% ipython --no-banner

In [1]: import numpy as np

In [2]: import numpy.linalg as la

In [3]: np.set_printoptions(precision=2, suppress=True, linewidth=200, sign=" ")

In [4]: data = np.array([[0.6, -0.9, -1.0],
   ...:     [-0.4, -1.5, 0.5],
   ...:     [0.2, -0.7, 0.6],
   ...:     [-1.1, -1.5, 1.0],
   ...:     [0.6, 0.3, -0.7],
   ...:     [-1.0, 0.4, -0.8],
   ...:     [0.7, -0.4, 0.7],
   ...:     [0.5, 1.0, -1.7],
   ...:     [-1.4, -1.2, -0.2],
   ...:     [0.7, 1.5, 0.5],
   ...:     [0.2, -0.5, 1.0]])

In [5]: rng = np.random.default_rng(6496)

In [6]: data[:, 2] = -1 * data[:, 0] + 0.1 * rng.normal(size=11)

In [7]: print(data)
[[ 0.6  -0.9  -0.7 ]
 [-0.4  -1.5   0.23]
 [ 0.2  -0.7  -0.28]
 [-1.1  -1.5   1.22]
 [ 0.6   0.3  -0.71]
 [-1.    0.4   0.89]
 [ 0.7  -0.4  -0.65]
 [ 0.5   1.   -0.5 ]
 [-1.4  -1.2   1.44]
 [ 0.7   1.5  -0.63]
 [ 0.2  -0.5  -0.32]]

In [8]: Xc = data - data.mean(axis=0)

In [9]: V = la.svd(Xc)[2][:2]

In [10]: M2 = Xc - Xc @ V.T @ V

In [11]: print(round(float(la.norm(M2) / la.norm(Xc)), 2))
0.04

In [12]: O, r_ = la.qr(data)

In [13]: print(r_)
[[-2.52 -1.67  2.56]
 [ 0.    2.89  0.1 ]
 [ 0.    0.    0.31]]

In [14]: print(np.round(np.trace(O @ O.T), 2))
3.0

In [15]: print(round(abs(r_[0, 0]), 2), round(float(la.norm(data[:, 0])), 2))
2.52 2.52

In [16]: print(np.abs(np.diag(r_)))
[ 2.52  2.89  0.31]

In [17]: M2 = np.c_[data[:, :2] @ np.array([[-1, -1], [-3, -2]]), np.array([5, 4, 1, 0, 4, 3, 5, 1, 3, 1, 1])]

In [18]: print(M2)
[[ 2.1  1.2  5. ]
 [ 4.9  3.4  4. ]
 [ 1.9  1.2  1. ]
 [ 5.6  4.1  0. ]
 [-1.5 -1.2  4. ]
 [-0.2  0.2  3. ]
 [ 0.5  0.1  5. ]
 [-3.5 -2.5  1. ]
 [ 5.   3.8  3. ]
 [-5.2 -3.7  1. ]
 [ 1.3  0.8  1. ]]

In [19]: print(np.round(la.lstsq(data, M2[:, 0])[0], 2) + 0)
[-1. -3.  0.]

In [20]: print(np.round(la.norm(M2 - data @ la.lstsq(data, M2)[0], axis=0), 2) + 0)
[ 0.    0.    8.11]

In [21]: print(la.norm(la.qr(data)[0].T @ M2, axis=0) ** 2 / ((M2 ** 2).sum(axis=0) + 1e-12))
[ 1.    1.    0.37]

In [22]: print(la.matrix_rank(np.c_[data, M2]))
4

In [23]: print(la.matrix_rank(M2))
3

In [24]: M2 = np.array([[-1, -1], [0, -3]])

In [25]: cent = np.array([[1]])

In [26]: arr = np.block([[M2, np.zeros((2, 1))], [np.zeros((1, 2)), cent]])

In [27]: print(arr)
[[-1. -1.  0.]
 [ 0. -3.  0.]
 [ 0.  0.  1.]]

In [28]: # triangular: eigenvalues sit on the diagonal

In [29]: M2 = arr / la.norm(arr, axis=1, keepdims=True)

In [30]: gram = M2 @ M2.T

In [31]: print(gram[0])
[ 1.    0.71  0.  ]

In [32]: print(np.argwhere(np.triu(np.abs(gram) > 0.95, 1)))
[]

In [33]: print((np.abs(gram) > 0.9).astype(int))
[[ 1  0  0]
 [ 0  1  0]
 [ 0  0  1]]

In [34]: z = rng.permutation(3)

In [35]: print(z)
[ 0  1  2]

In [36]: M2 = arr[z][:, z]

In [37]: print(np.sort(np.abs(la.eigvals(M2))))
[ 1.  1.  3.]

In [38]: print(np.diag(M2))
[-1. -3.  1.]

In [39]: K = np.load("a.npy")

In [40]: print(K)
[[ 5.  1.  0.]
 [ 0.  5.  1.]
 [ 0.  0.  5.]]

In [41]: print(np.round(la.det(2 * K), 2), round(la.det(K), 2))
1000.0 125.0

In [42]: print(la.eigvals(K))
[ 5.  5.  5.]

In [43]: F = np.load("dump.npy")

In [44]: print(F)
[[ 0.08 -0.92 -0.39]
 [-0.92  0.08 -0.39]
 [-0.39 -0.39  0.83]]

In [45]: print(round(la.norm(F, 2), 2))
1.0

In [46]: print(round(float(F[0] @ F[1]), 2))
-0.0

In [47]: print(la.norm(F, axis=0))
[ 1.  1.  1.]

In [48]: print(np.round(la.norm(F, "nuc"), 2))
3.0

In [49]: print(round(float(la.norm(F, 1)), 2), round(la.norm(F, np.inf), 2))
1.62 1.62

In [50]: print(round(la.norm(F[0] - F[1]), 2))
1.41

In [51]: la.norm(F, axis=2)
AxisError: axis 2 is out of bounds for array of dimension 2


In [52]: M2 = np.array([[-2, 2], [-1, 1]])

In [53]: W0 = M2 - M2.T

In [54]: print(W0)
[[ 0  3]
 [-3  0]]

In [55]: x0 = np.array([0, 2])

In [56]: print(W0 @ x0)
[ 6  0]

In [57]: print(la.norm(W0 @ x0) <= la.norm(W0, 2) * la.norm(x0) + 1e-9)
True

In [58]: print(W0 @ np.eye(2)[0])
[ 0. -3.]

In [59]: print(W0 @ (2 * x0))
[ 12   0]

In [60]: print((W0 @ x0).argmax())
0

In [61]: print(W0 * x0)
[[ 0  6]
 [ 0  0]]

In [62]: print(W0 @ np.ones(2))
[ 3. -3.]

In [63]: M2 = W0 / np.sqrt((W0 ** 2).mean(axis=1, keepdims=True))

In [64]: print(la.matrix_rank(M2) == la.matrix_rank(W0))
True

In [65]: print(np.einsum("ii->", arr))
-3.0

In [66]: print(round(float(la.eigvals(arr).sum().real), 2))
-3.0

In [67]: print(np.poly(arr))
[ 1.  3. -1. -3.]

In [68]: print(np.round(la.det(arr[::-1]), 2))
-3.0

In [69]: print(round(la.det(2 * arr), 2), round(float(la.det(arr)), 2))
24.0 3.0

In [70]: print(np.einsum("ij,ji->", arr, arr))
11.0

In [71]: print(np.kron(np.eye(2, dtype=int), arr))
[[-1. -1.  0. -0. -0.  0.]
 [ 0. -3.  0.  0. -0.  0.]
 [ 0.  0.  1.  0.  0.  0.]
 [-0. -0.  0. -1. -1.  0.]
 [ 0. -0.  0.  0. -3.  0.]
 [ 0.  0.  0.  0.  0.  1.]]

In [72]: x0 = np.array([-1, 3])

In [73]: print(la.svd(W0, compute_uv=False))
[ 3.  3.]

In [74]: O = la.solve(np.eye(2) - W0, np.eye(2) + W0)

In [75]: print(round(la.det(O), 2))
1.0

In [76]: print(np.round(O @ O.T, 2) + 0)
[[ 1.  0.]
 [ 0.  1.]]

In [77]: m1 = np.load("mat.npy")

In [78]: print(m1)
[[-5.47 -2.98 -1.17  0.56]
 [-2.98  0.09 -1.    3.24]
 [-1.17 -1.   -2.57  0.73]
 [ 0.56  3.24  0.73 -2.05]]

In [79]: # equal to its transpose

In [80]: proj = np.triu(np.array([[-2, 1, 1, 0], [1, -1, 0, -1], [-2, -2, 1, 2], [-2, -2, 0, -2]]), 1) + np.eye(4)

In [81]: M2 = proj @ m1 @ la.inv(proj)

In [82]: print(np.poly(M2))
[   1.     10.      7.04  -89.73 -143.46]

In [83]: print(proj @ m1 - m1 @ proj)
[[-4.15  4.56  1.9   3.33]
 [-0.56 -0.26  2.25  4.14]
 [ 1.12  7.65  2.63  0.04]
 [ 0.   -0.56 -0.56  1.78]]

In [84]: print(round(la.det(M2), 2))
-143.46

In [85]: print(la.matrix_rank(M2))
4

In [86]: print(np.all(la.eigvalsh(m1) > 0))
False

In [87]: print(round(float(la.eigvalsh(m1).min()), 2))
-8.0

In [88]: la.cholesky(m1)
LinAlgError: Matrix is not positive definite


In [89]: O = m1.astype(float).copy()

In [90]: for j in range(4):
    ...:     O[:, j] -= O[:, :j] @ (O[:, :j].T @ O[:, j])
    ...:     O[:, j] /= la.norm(O[:, j])
    ...: 

In [91]: print(np.round(O.T @ O, 2) + 0)
[[ 1.  0.  0.  0.]
 [ 0.  1.  0.  0.]
 [ 0.  0.  1.  0.]
 [ 0.  0.  0.  1.]]

In [92]: print(np.round(O.T @ m1, 2) + 0)
[[ 6.36  2.99  2.01 -2.31]
 [ 0.    3.38  0.69 -0.54]
 [ 0.    0.    2.23 -1.  ]
 [ 0.    0.    0.    2.98]]

In [93]: A = np.array([[0, 4, 5, 20], [5, 2, 2, 8], [2, 2, 4, 16]])

In [94]: x0 = np.array([3, 4, 0, 1])

In [95]: x0 @ A
ValueError: matmul: Input operand 1 has a mismatch in its core dimension 0, with gufunc signature (n?,k),(k,m?)->(n?,m?) (size 3 is different from 4)


In [96]: print(np.sign((A @ x0).round(6)))
[ 1  1  1]

In [97]: print(A @ (2 * x0))
[ 72  62  60]

In [98]: print(np.einsum("ij,j->i", A, x0))
[ 36  31  30]

In [99]: print(A @ x0)
[ 36  31  30]

In [100]: print(A @ np.ones(4))
[ 29.  17.  24.]

In [101]: M2 = A / np.sqrt((A ** 2).mean(axis=1, keepdims=True))

In [102]: print(M2[1])
[ 1.02  0.41  0.41  1.62]

In [103]: print(la.norm(M2, axis=1))
[ 2.  2.  2.]

In [104]: print(la.matrix_rank(M2) == la.matrix_rank(A))
True

In [105]: gram = A.T @ A

In [106]: print(la.matrix_rank(gram))
3

In [107]: print(np.allclose(gram, gram.T))
True

In [108]: print(np.diag(gram))
[  29   24   45  720]

In [109]: print(np.trace(gram), (A ** 2).sum())
818 818

In [110]: print(A.reshape(2, -1))
[[  0   4   5  20   5   2]
 [  2   8   2   2   4  16]]

In [111]: t3 = A.reshape(3, 2, -1)

In [112]: print(t3.sum(axis=1))
[[  5  24]
 [  7  10]
 [  6  18]]

In [113]: print(np.einsum("ihd,jhd->hij", t3, t3).shape)
(2, 3, 3)

In [114]: print(t3[:, 0])
[[ 0  4]
 [ 5  2]
 [ 2  2]]

In [115]: print(np.swapaxes(t3, 1, 2)[0])
[[  0   5]
 [  4  20]]

In [116]: print(t3.transpose(1, 0, 2))
[[[  0   4]
  [  5   2]
  [  2   2]]

 [[  5  20]
  [  2   8]
  [  4  16]]]

In [117]: M = np.load("case1.npy")

In [118]: print(M)
[[ 1 -2]
 [ 4 -8]]

In [119]: # row 1 is much longer than the rest

In [120]: M2 = M / la.norm(M, axis=1, keepdims=True)

In [121]: gram = M2 @ M2.T

In [122]: print((np.abs(gram) > 0.9).astype(int))
[[ 1  1]
 [ 1  1]]

In [123]: print((gram - 2 * np.eye(2)).round(6).argmax(axis=1))
[ 1  0]

In [124]: print(gram)
[[ 1.  1.]
 [ 1.  1.]]

In [125]: print(gram[0])
[ 1.  1.]

In [126]: x0 = np.array([0, 4, 5])

In [127]: y = data @ x0

In [128]: print(np.round(la.lstsq(data, y)[0], 2) + 0)
[ 0.  4.  5.]

In [129]: y = y + 0.3 * rng.normal(size=11)

In [130]: print(y)
[-7.02 -4.6  -3.82 -0.14 -2.21  6.25 -4.86  1.68  2.57  3.04 -3.66]

In [131]: beta, *_ = la.lstsq(data, y)

In [132]: print(beta)
[-1.25  4.04  3.77]

In [133]: print(beta.round())
[-1.  4.  4.]
